>>> import numpy as np
>>> np.set_printoptions(precision=2, suppress=True, linewidth=160)
>>> E = np.load("run17.npy")
>>> E
array([[  2,   5,  -1,   4,  -1,   6,   2,  -4],
       [  5,  22,   3,   7,   0,  18,  12,  -9],
       [ -1,   3,  14,  -3,  -1,  -2,   6,   7],
       [  4,   7,  -3,   9,  -3,  11,   2,  -8],
       [ -1,   0,  -1,  -3,   2,  -2,   0,   1],
       [  6,  18,  -2,  11,  -2,  19,   8, -12],
       [  2,  12,   6,   2,   0,   8,   8,  -2],
       [ -4,  -9,   7,  -8,   1, -12,  -2,  10]])
>>> # rows and columns are dependent
>>> r = np.linalg.matrix_rank(E)
>>> r
np.int64(3)
>>> N = np.linalg.svd(E)[2][r:].T
>>> np.linalg.matrix_rank(E.T @ E), np.linalg.matrix_rank(E @ E.T)
(np.int64(3), np.int64(3))
>>> [int(np.linalg.matrix_rank(E[:, :j + 1])) for j in range(8)]
[1, 2, 3, 3, 3, 3, 3, 3]
>>> [int(np.linalg.matrix_rank(np.delete(E, i, axis=0))) for i in range(8)]
[3, 3, 3, 3, 3, 3, 3, 3]
>>> f, g = E[5], E[7]
>>> f @ f
np.int64(1058)
>>> pr = (f @ g) / (f @ f) * f
>>> round(float((g - pr) @ f), 2)
0.0
>>> round(float(np.linalg.norm(f + g) ** 2 + np.linalg.norm(f - g) ** 2), 2)
3034.0
>>> np.linalg.matrix_rank(np.outer(f, g))
np.int64(1)
>>> np.outer(f, g)
array([[ -24,  -54,   42,  -48,    6,  -72,  -12,   60],
       [ -72, -162,  126, -144,   18, -216,  -36,  180],
       [   8,   18,  -14,   16,   -2,   24,    4,  -20],
       [ -44,  -99,   77,  -88,   11, -132,  -22,  110],
       [   8,   18,  -14,   16,   -2,   24,    4,  -20],
       [ -76, -171,  133, -152,   19, -228,  -38,  190],
       [ -32,  -72,   56,  -64,    8,  -96,  -16,   80],
       [  48,  108,  -84,   96,  -12,  144,   24, -120]])
>>> g - pr
array([-0.29,  2.13,  5.76, -1.2 , -0.24, -0.26,  2.95,  2.58])
>>> np.linalg.cond(E) > 100
np.True_
>>> np.argsort(-np.linalg.norm(E, axis=0).round(6), kind="stable")[:3]
array([1, 5, 7])
>>> Q, _ = np.linalg.qr(np.array([[0.4, -0.5, 2.1, -0.1, 0.7, -0.2, 0.9, -1.6],
...     [-0.2, -0.8, 2.4, -1.8, -0.9, 0.3, -1.7, -0.2],
...     [-0.9, -0.3, 0.2, 0.4, -0.6, -0.2, 3.0, 0.6],
...     [1.5, -1.5, 0.9, 0.4, 0.2, -0.1, 0.4, -1.3],
...     [-0.4, -1.0, 1.1, -1.2, 2.3, -0.2, 0.9, -0.6],
...     [0.2, -0.5, -0.4, 2.4, -0.5, -0.8, 0.5, -0.5],
...     [1.5, -0.8, -0.8, -2.1, 0.6, 0.0, -1.1, -1.4],
...     [1.2, -0.7, -2.2, 1.1, 0.4, -0.8, 0.8, 0.8]]))
>>> m1 = Q[:, :8]
>>> m1
array([[-0.15, -0.15,  0.57, -0.26, -0.34, -0.53,  0.4 ,  0.07],
       [ 0.07, -0.47,  0.36,  0.24,  0.57, -0.22, -0.36,  0.29],
       [ 0.34, -0.41, -0.34, -0.04,  0.33, -0.02,  0.69, -0.12],
       [-0.56, -0.37,  0.18, -0.29,  0.08,  0.64,  0.11,  0.01],
       [ 0.15, -0.64, -0.18,  0.27, -0.65,  0.06, -0.21, -0.03],
       [-0.07, -0.21, -0.25, -0.6 ,  0.12, -0.33, -0.39, -0.5 ],
       [-0.56, -0.01, -0.07,  0.59,  0.1 , -0.24,  0.13, -0.5 ],
       [-0.45, -0.04, -0.55, -0.08, -0.01, -0.31,  0.02,  0.63]])
>>> rng = np.random.default_rng(167)
>>> z = rng.permutation(8)
>>> z
array([3, 6, 1, 5, 7, 4, 0, 2])
>>> out = m1[z][:, z]
>>> out
array([[-0.29,  0.11, -0.37,  0.64,  0.01,  0.08, -0.56,  0.18],
       [ 0.59,  0.13, -0.01, -0.24, -0.5 ,  0.1 , -0.56, -0.07],
       [ 0.24, -0.36, -0.47, -0.22,  0.29,  0.57,  0.07,  0.36],
       [-0.6 , -0.39, -0.21, -0.33, -0.5 ,  0.12, -0.07, -0.25],
       [-0.08,  0.02, -0.04, -0.31,  0.63, -0.01, -0.45, -0.55],
       [ 0.27, -0.21, -0.64,  0.06, -0.03, -0.65,  0.15, -0.18],
       [-0.26,  0.4 , -0.15, -0.53,  0.07, -0.34, -0.15,  0.57],
       [-0.04,  0.69, -0.41, -0.02, -0.12,  0.33,  0.34, -0.34]])
>>> np.sort(np.abs(np.linalg.eigvals(out)))
array([1., 1., 1., 1., 1., 1., 1., 1.])
>>> round(float(np.linalg.det(out)), 2), round(np.linalg.det(m1[z]), 2)
(-1.0, np.float64(1.0))
>>> np.round(m1[:, 1] @ m1[:, 6], 2)
np.float64(-0.0)
>>> np.linalg.norm(m1, axis=0)
array([1., 1., 1., 1., 1., 1., 1., 1.])
>>> np.round(m1 @ m1.T, 2) + 0
array([[1., 0., 0., 0., 0., 0., 0., 0.],
       [0., 1., 0., 0., 0., 0., 0., 0.],
       [0., 0., 1., 0., 0., 0., 0., 0.],
       [0., 0., 0., 1., 0., 0., 0., 0.],
       [0., 0., 0., 0., 1., 0., 0., 0.],
       [0., 0., 0., 0., 0., 1., 0., 0.],
       [0., 0., 0., 0., 0., 0., 1., 0.],
       [0., 0., 0., 0., 0., 0., 0., 1.]])
>>> def softmax(z):
...     e = np.exp(z - z.max(axis=-1, keepdims=True))
...     return e / e.sum(axis=-1, keepdims=True)
... 
>>> softmax(m1).sum(axis=1)
array([1., 1., 1., 1., 1., 1., 1., 1.])
>>> np.round(softmax(10 * m1[5]), 2) + 0
array([0.12, 0.03, 0.02, 0.  , 0.82, 0.01, 0.  , 0.  ])
>>> scores = m1 @ m1.T / np.sqrt(8)
>>> softmax(scores)[5] @ m1
array([-0.15, -0.28, -0.04, -0.05,  0.03, -0.13,  0.03, -0.04])
>>> softmax(scores).round(6).argmax(axis=1)
array([0, 1, 2, 3, 4, 5, 6, 7])
>>> x = np.array([1, 1, -1, 3, -3, -2, 0, -3])
>>> 8 - np.linalg.matrix_rank(m1 - np.eye(8), tol=1e-8)
np.int64(1)
>>> np.round(np.linalg.det(m1), 2)
np.float64(-1.0)
>>> np.sort(np.abs(np.degrees(np.angle(np.linalg.eigvals(m1)))))
array([  0.  ,  61.44,  61.44, 114.86, 114.86, 142.82, 142.82, 180.  ])
>>> np.round(m1.T @ (m1 @ x), 2) + 0
array([ 1.,  1., -1.,  3., -3., -2.,  0., -3.])
>>> np.round(np.linalg.norm(x), 2), round(np.linalg.norm(m1 @ x), 2)
(np.float64(5.83), np.float64(5.83))
>>> np.linalg.inv(m1)
array([[-0.15,  0.07,  0.34, -0.56,  0.15, -0.07, -0.56, -0.45],
       [-0.15, -0.47, -0.41, -0.37, -0.64, -0.21, -0.01, -0.04],
       [ 0.57,  0.36, -0.34,  0.18, -0.18, -0.25, -0.07, -0.55],
       [-0.26,  0.24, -0.04, -0.29,  0.27, -0.6 ,  0.59, -0.08],
       [-0.34,  0.57,  0.33,  0.08, -0.65,  0.12,  0.1 , -0.01],
       [-0.53, -0.22, -0.02,  0.64,  0.06, -0.33, -0.24, -0.31],
       [ 0.4 , -0.36,  0.69,  0.11, -0.21, -0.39,  0.13,  0.02],
       [ 0.07,  0.29, -0.12,  0.01, -0.03, -0.5 , -0.5 ,  0.63]])
>>> (m1 + m1.T) / 2
array([[-0.15, -0.04,  0.45, -0.41, -0.09, -0.3 , -0.08, -0.19],
       [-0.04, -0.47, -0.02, -0.07, -0.03, -0.21, -0.18,  0.13],
       [ 0.45, -0.02, -0.34,  0.07,  0.08, -0.14,  0.31, -0.33],
       [-0.41, -0.07,  0.07, -0.29,  0.18,  0.02,  0.35, -0.04],
       [-0.09, -0.03,  0.08,  0.18, -0.65,  0.09, -0.06, -0.02],
       [-0.3 , -0.21, -0.14,  0.02,  0.09, -0.33, -0.32, -0.4 ],
       [-0.08, -0.18,  0.31,  0.35, -0.06, -0.32,  0.13, -0.24],
       [-0.19,  0.13, -0.33, -0.04, -0.02, -0.4 , -0.24,  0.63]])
>>> np.allclose(m1, m1.T)
False
>>> np.allclose(m1 @ m1.T, m1.T @ m1)
True
>>> np.round(np.trace(m1), 2)
np.float64(-1.48)
>>> np.round(np.linalg.matrix_power(m1, 2), 2) + 0
array([[ 0.08,  0.28, -0.26,  0.51,  0.32, -0.03,  0.69, -0.01],
       [ 0.11, -0.35, -0.39, -0.16, -0.6 ,  0.31,  0.4 ,  0.28],
       [-0.46,  0.09,  0.12,  0.36, -0.6 , -0.21,  0.06, -0.47],
       [ 0.18,  0.11, -0.75, -0.16,  0.05, -0.05, -0.26, -0.54],
       [-0.25,  0.65,  0.1 , -0.6 , -0.05,  0.24,  0.28, -0.07],
       [ 0.74,  0.45,  0.22,  0.19, -0.38,  0.07, -0.15,  0.  ],
       [-0.08, -0.1 ,  0.11,  0.27,  0.14,  0.88, -0.13, -0.29],
       [-0.35,  0.39, -0.36,  0.3 , -0.09,  0.11, -0.42,  0.56]])
>>> K = np.load("test9.npy")
>>> K
array([[ -3,  -3,  -3,  -3],
       [ -3,  -6,  -6,  -6],
       [ -3,  -6,  -9,  -9],
       [ -3,  -6,  -9, -12]])
>>> out = K[0, 0] * K[1:] - np.outer(K[1:, 0], K[0])
>>> out
array([[ 0,  9,  9,  9],
       [ 0,  9, 18, 18],
       [ 0,  9, 18, 27]])
>>> K[:, 0] / K[0, 0]
array([1., 1., 1., 1.])
>>> np.linalg.matrix_rank(out), np.linalg.matrix_rank(K)
(np.int64(3), np.int64(4))
>>> J = np.loadtxt("w.csv", delimiter=",")
>>> J
array([[ 1.97,  1.55,  4.26,  1.59, -0.43],
       [-1.66,  1.63, -3.83, -3.27, -0.3 ],
       [-1.14, -7.57, -1.59,  3.64,  1.95],
       [-1.02, -7.59, -1.51,  3.69,  2.05],
       [ 1.02,  4.42,  1.44, -1.8 , -1.25],
       [ 2.85, -1.57,  6.52,  4.46,  0.4 ],
       [-3.11, -1.64, -6.73, -3.01,  0.42],
       [-1.12, -7.31, -1.71,  3.34,  1.97],
       [-1.07, -0.05, -2.85, -1.69,  0.03],
       [-0.23, -3.13,  0.  ,  1.79,  0.84],
       [ 0.46, -1.45,  1.27,  1.76,  0.22],
       [-0.75, -4.45, -1.59,  1.63,  1.1 ],
       [-2.8 ,  1.59, -6.43, -4.74, -0.5 ],
       [-1.55, -6.02, -2.95,  1.9 ,  1.58],
       [-0.37,  4.44, -1.38, -3.35, -1.28],
       [ 1.71, -1.31,  4.14,  3.15,  0.32],
       [ 0.87, -3.14,  2.71,  3.08,  0.77],
       [-1.05,  2.94, -2.64, -3.2 , -0.8 ],
       [ 1.24,  0.25,  2.75,  1.48, -0.09],
       [ 2.45,  0.1 ,  5.27,  3.04,  0.1 ],
       [-0.01, -7.57,  1.25,  5.05,  2.14],
       [-2.07, -4.55, -4.17,  0.14,  1.14],
       [ 0.18, -7.68,  1.02,  5.03,  2.09],
       [ 2.03, -3.12,  5.45,  4.89,  0.84],
       [ 2.07,  4.37,  4.11, -0.37, -1.06],
       [ 0.1 ,  7.49, -0.99, -5.07, -1.88],
       [ 0.3 , -4.41,  1.35,  3.27,  1.24]])
>>> gram = J.T @ J
>>> np.diag(gram)
array([ 66.56, 549.95, 330.82, 284.9 ,  38.91])
>>> Xs = J - J.mean(axis=0)
>>> vecs = np.linalg.svd(Xs)[2][:2]
>>> out = Xs - Xs @ vecs.T @ vecs
>>> np.linalg.norm(out, axis=1).round(6).argmax()
np.int64(10)
>>> (Xs @ vecs.T).std(axis=0)
array([5.13, 4.12])
>>> np.round(np.cov(Xs @ vecs.T, rowvar=False), 2) + 0
array([[27.3 ,  0.  ],
       [ 0.  , 17.63]])
>>> round(float(np.linalg.norm(out) / np.linalg.norm(Xs)), 2)
0.02
>>> gram = np.cov(J, rowvar=False)
>>> gram
array([[  2.56,   1.47,   5.62,   2.36,  -0.37],
       [  1.47,  18.42,   0.93, -10.33,  -4.89],
       [  5.62,   0.93,  12.71,   6.74,  -0.2 ],
       [  2.36, -10.33,   6.74,   9.96,   2.77],
       [ -0.37,  -4.89,  -0.2 ,   2.77,   1.3 ]])
>>> np.argwhere(np.triu(np.abs(np.corrcoef(J.T)) > 0.8, 1))
array([[0, 2],
       [1, 4]])
>>> np.corrcoef(J.T)
array([[ 1.  ,  0.21,  0.99,  0.47, -0.2 ],
       [ 0.21,  1.  ,  0.06, -0.76, -1.  ],
       [ 0.99,  0.06,  1.  ,  0.6 , -0.05],
       [ 0.47, -0.76,  0.6 ,  1.  ,  0.77],
       [-0.2 , -1.  , -0.05,  0.77,  1.  ]])
>>> np.polyfit(J[:, 0], J[:, 3], 1)
array([0.92, 1.  ])
>>> data = np.load("data.npy")
>>> data
array([[ 3,  2, -1, -3, -1,  2, -3, -1],
       [ 0, -2,  1,  0,  0,  3, -1,  0],
       [ 1,  1, -2,  0,  3, -2, -1,  0],
       [ 0,  3, -3, -3, -2, -2,  2,  2],
       [ 2, -1,  2,  1, -1, -1, -3, -1],
       [-1, -2, -1,  3,  0,  0, -2, -2],
       [-3, -2,  2,  1,  1, -1, -1, -2],
       [ 0,  1,  2,  2,  3,  1, -1,  0]])
>>> data @ data
array([[ 13,  -6,  -2,   0,  -5,  23, -13,  -6],
       [  1,   1,  -9,   8,   2,  -7,  -4,  -4],
       [ 12,   1,  10,  -7, -11,   7,  -6,   2],
       [-11, -14,  24,   7,   7,  23,   0,  -4],
       [ 16,  19, -19, -18,  -3,  -2,   4,   9],
       [  2,  12, -16, -12, -16, -12,  16,  11],
       [ -1,   4,  -9,  -1,  -1, -20,  13,   8],
       [ 10,   3,  -6,  -1,  -2,  -7,  -9,   1]])
>>> np.trace(data)
np.int64(-6)
>>> (data + data.T) / 2
array([[ 3. ,  1. ,  0. , -1.5,  0.5,  0.5, -3. , -0.5],
       [ 1. , -2. ,  1. ,  1.5, -0.5,  0.5, -1.5,  0.5],
       [ 0. ,  1. , -2. , -1.5,  2.5, -1.5,  0.5,  1. ],
       [-1.5,  1.5, -1.5, -3. , -0.5,  0.5,  1.5,  2. ],
       [ 0.5, -0.5,  2.5, -0.5, -1. , -0.5, -1. ,  1. ],
       [ 0.5,  0.5, -1.5,  0.5, -0.5,  0. , -1.5, -0.5],
       [-3. , -1.5,  0.5,  1.5, -1. , -1.5, -1. , -1.5],
       [-0.5,  0.5,  1. ,  2. ,  1. , -0.5, -1.5,  0. ]])
>>> np.sort(np.abs(np.linalg.eigvals(data)))
array([1.42, 2.13, 2.13, 4.62, 4.62, 4.64, 5.79, 5.79])
>>> gram = data.T @ data
>>> (data @ data.T).shape
(8, 8)
>>> np.linalg.svd(data, compute_uv=False) ** 2
array([90.61, 45.57, 27.15, 20.  , 11.17,  7.52,  3.24,  0.75])
>>> np.allclose(gram, gram.T)
True
>>> hat = np.triu(np.array([[-3, 2, 0, 3], [3, 1, 0, -2], [2, 0, -2, 3], [2, -3, 0, 2]]), 1) + np.eye(4)
>>> out = hat @ K @ np.linalg.inv(hat)
>>> np.poly(out)
array([  1.,  30., 135., 189.,  81.])
>>> np.trace(out), np.trace(K)
(np.float64(-30.0), np.int64(-30))
>>> np.linalg.matrix_rank(out)
np.int64(4)
>>> x = np.array([-2, 0, -2, -2, 2, -1, 1, 0])
>>> data * x
array([[-6,  0,  2,  6, -2, -2, -3,  0],
       [ 0,  0, -2,  0,  0, -3, -1,  0],
       [-2,  0,  4,  0,  6,  2, -1,  0],
       [ 0,  0,  6,  6, -4,  2,  2,  0],
       [-4,  0, -4, -2, -2,  1, -3,  0],
       [ 2,  0,  2, -6,  0,  0, -2,  0],
       [ 6,  0, -4, -2,  2,  1, -1,  0],
       [ 0,  0, -4, -4,  6, -1, -1,  0]])
>>> data @ x
array([ -5,  -6,   9,  12, -14,  -4,   2,  -4])
>>> np.einsum("ij,j->i", data, x)
array([ -5,  -6,   9,  12, -14,  -4,   2,  -4])
>>> out = np.array([[5, 4], [2, 1], [3, 5], [4, 5], [1, 5], [5, 0], [2, 0], [0, 3]])
>>> np.vstack([data, out.T]).shape
(10, 8)
>>> np.einsum("ik,kj->ji", data, out)
array([[  7,  12,  -8, -23,   6,  -4, -15,  22],
       [-14,   3,  10, -31,  14,  -2,   0,  36]])
>>> np.einsum("ij->j", data)
array([  2,   0,   0,   1,   3,   0, -10,  -4])
>>> np.linalg.matrix_rank(np.vstack([data, out.T]))
np.int64(8)
>>> out.T @ data.T
array([[  7,  12,  -8, -23,   6,  -4, -15,  22],
       [-14,   3,  10, -31,  14,  -2,   0,  36]])
>>> W2 = np.array([[-5, 8, -8, 1], [-9, -5, -5, 9], [5, 7, -2, 9], [-9, -3, 8, 5]])
>>> feats = (rng.random((29, 4)) < 0.25) @ W2
>>> feats
array([[  0,   0,   0,   0],
       [ -9,  -3,   8,   5],
       [  0,   0,   0,   0],
       [  0,   0,   0,   0],
       [-14,   5,   0,   6],
       [-18,  -8,   3,  14],
       [  0,   0,   0,   0],
       [ -9,  -3,   8,   5],
       [ -5,   8,  -8,   1],
       [  0,   0,   0,   0],
       [ -9,  12,  -2,  15],
       [  0,   0,   0,   0],
       [  5,   7,  -2,   9],
       [  5,   7,  -2,   9],
       [ -9,  -5,  -5,   9],
       [  0,   0,   0,   0],
       [  0,   0,   0,   0],
       [  0,   0,   0,   0],
       [ -9,  -3,   8,   5],
       [ -9,  -3,   8,   5],
       [  0,   0,   0,   0],
       [ -5,   8,  -8,   1],
       [ -9,  -5,  -5,   9],
       [-13,  -1,   1,  23],
       [  0,   0,   0,   0],
       [  5,   7,  -2,   9],
       [  0,   0,   0,   0],
       [  0,   0,   0,   0],
       [ -5,   8,  -8,   1]])
>>> # row 2 repeats row 0
>>> hat = feats @ np.linalg.solve(feats.T @ feats, feats.T)
>>> np.linalg.matrix_rank(np.eye(29) - hat)
np.int64(25)
>>> hat @ feats[:, 3]
array([ 0.,  5.,  0.,  0.,  6., 14.,  0.,  5.,  1.,  0., 15.,  0.,  9.,  9.,  9.,  0.,  0.,  0.,  5.,  5.,  0.,  1.,  9., 23.,  0.,  9.,  0.,  0.,  1.])
>>> np.diag(hat)
array([0.  , 0.17, 0.  , 0.  , 0.28, 0.32, 0.  , 0.17, 0.23, 0.  , 0.37, 0.  , 0.23, 0.23, 0.3 , 0.  , 0.  , 0.  , 0.17, 0.17, 0.  , 0.23, 0.3 , 0.39, 0.  ,
       0.23, 0.  , 0.  , 0.23])
